$ ipython --no-banner

In [1]: import numpy as np

In [2]: np.set_printoptions(suppress=True, linewidth=140)

In [3]: tidy = lambda a: np.round(a, 2) + 0

In [4]: J = np.array([[-1, -3, -2, -1, 2, -3, -3, 1, 2, 2, -2, 0],
   ...:     [2, -2, -1, 2, 3, -1, 1, -3, -3, 1, 2, 3],
   ...:     [-3, -3, 1, 3, 2, -2, 2, 2, -2, 0, 1, 1],
   ...:     [-3, 3, 1, 1, 3, 1, 0, -1, 2, 3, 0, -2],
   ...:     [1, -2, 0, 3, 0, -1, -3, 2, 3, 2, -3, 1],
   ...:     [-3, -3, 0, 3, 1, 2, -1, 3, 3, -3, -1, -1],
   ...:     [-2, 3, 3, -2, 0, -3, -2, 3, 1, -3, -3, -3],
   ...:     [1, 2, -2, -2, -2, -2, -1, 1, 2, -1, 1, 2],
   ...:     [-2, 3, -1, -2, 0, 0, -2, -3, -2, 1, 0, -1],
   ...:     [1, -1, 2, 0, 1, -3, -1, 1, 2, -1, -1, -2],
   ...:     [0, -1, -2, 0, -1, 1, -2, 0, 3, 2, -2, -3],
   ...:     [-3, -3, -2, 2, -1, -2, 3, -1, 2, 0, 3, 0]])

In [5]: J[0] = J[10]

In [6]: J
Out[6]: 
array([[ 0, -1, -2,  0, -1,  1, -2,  0,  3,  2, -2, -3],
       [ 2, -2, -1,  2,  3, -1,  1, -3, -3,  1,  2,  3],
       [-3, -3,  1,  3,  2, -2,  2,  2, -2,  0,  1,  1],
       [-3,  3,  1,  1,  3,  1,  0, -1,  2,  3,  0, -2],
       [ 1, -2,  0,  3,  0, -1, -3,  2,  3,  2, -3,  1],
       [-3, -3,  0,  3,  1,  2, -1,  3,  3, -3, -1, -1],
       [-2,  3,  3, -2,  0, -3, -2,  3,  1, -3, -3, -3],
       [ 1,  2, -2, -2, -2, -2, -1,  1,  2, -1,  1,  2],
       [-2,  3, -1, -2,  0,  0, -2, -3, -2,  1,  0, -1],
       [ 1, -1,  2,  0,  1, -3, -1,  1,  2, -1, -1, -2],
       [ 0, -1, -2,  0, -1,  1, -2,  0,  3,  2, -2, -3],
       [-3, -3, -2,  2, -1, -2,  3, -1,  2,  0,  3,  0]])

In [7]: # rows 0 and 10 are equal

In [8]: x0 = np.array([0, 1, 0, 2, 2, 0, 1, 0, 2, 1, 0, 1])

In [9]: (J * x0).sum(axis=1)
Out[9]: array([ 0,  7,  6, 16, 10,  6, -7, -2, -7,  1,  0,  6])

In [10]: J @ (2 * x0)
Out[10]: array([  0,  14,  12,  32,  20,  12, -14,  -4, -14,   2,   0,  12])

In [11]: np.sign((J @ x0).round(6))
Out[11]: array([ 0,  1,  1,  1,  1,  1, -1, -1, -1,  1,  0,  1])

In [12]: print(J @ np.ones(12))
[-5.  4.  2.  8.  3.  0. -8. -1. -9. -2. -5. -2.]

In [13]: other = J / np.linalg.norm(J, axis=1, keepdims=True)

In [14]: cov = other @ other.T

In [15]: tidy(cov[2])
Out[15]: array([-0.42,  0.38,  1.  ,  0.  ,  0.08,  0.38, -0.1 , -0.44, -0.4 ,  0.08, -0.42,  0.52])

In [16]: tidy(np.degrees(np.arccos(np.clip(cov[2, 1], -1, 1))))
Out[16]: np.float64(67.79)

In [17]: print((cov - 2 * np.eye(12)).round(6).argmax(axis=1))
[10  2 11  8  0  4  9  6  3  6  0  2]

In [18]: print(np.abs(np.diag(np.linalg.qr(J)[1])) > 1e-9)
[ True  True  True  True  True  True  True  True  True  True  True False]

In [19]: print(np.unique(J.round(6), axis=0).shape)
(11, 12)

In [20]: tidy(J @ np.linalg.pinv(J) @ J)
Out[20]: 
array([[ 0., -1., -2.,  0., -1.,  1., -2.,  0.,  3.,  2., -2., -3.],
       [ 2., -2., -1.,  2.,  3., -1.,  1., -3., -3.,  1.,  2.,  3.],
       [-3., -3.,  1.,  3.,  2., -2.,  2.,  2., -2.,  0.,  1.,  1.],
       [-3.,  3.,  1.,  1.,  3.,  1.,  0., -1.,  2.,  3.,  0., -2.],
       [ 1., -2.,  0.,  3.,  0., -1., -3.,  2.,  3.,  2., -3.,  1.],
       [-3., -3.,  0.,  3.,  1.,  2., -1.,  3.,  3., -3., -1., -1.],
       [-2.,  3.,  3., -2.,  0., -3., -2.,  3.,  1., -3., -3., -3.],
       [ 1.,  2., -2., -2., -2., -2., -1.,  1.,  2., -1.,  1.,  2.],
       [-2.,  3., -1., -2.,  0.,  0., -2., -3., -2.,  1.,  0., -1.],
       [ 1., -1.,  2.,  0.,  1., -3., -1.,  1.,  2., -1., -1., -2.],
       [ 0., -1., -2.,  0., -1.,  1., -2.,  0.,  3.,  2., -2., -3.],
       [-3., -3., -2.,  2., -1., -2.,  3., -1.,  2.,  0.,  3.,  0.]])

In [21]: np.allclose(J[:-1].T @ np.linalg.lstsq(J[:-1].T, J[-1])[0], J[-1])
Out[21]: False
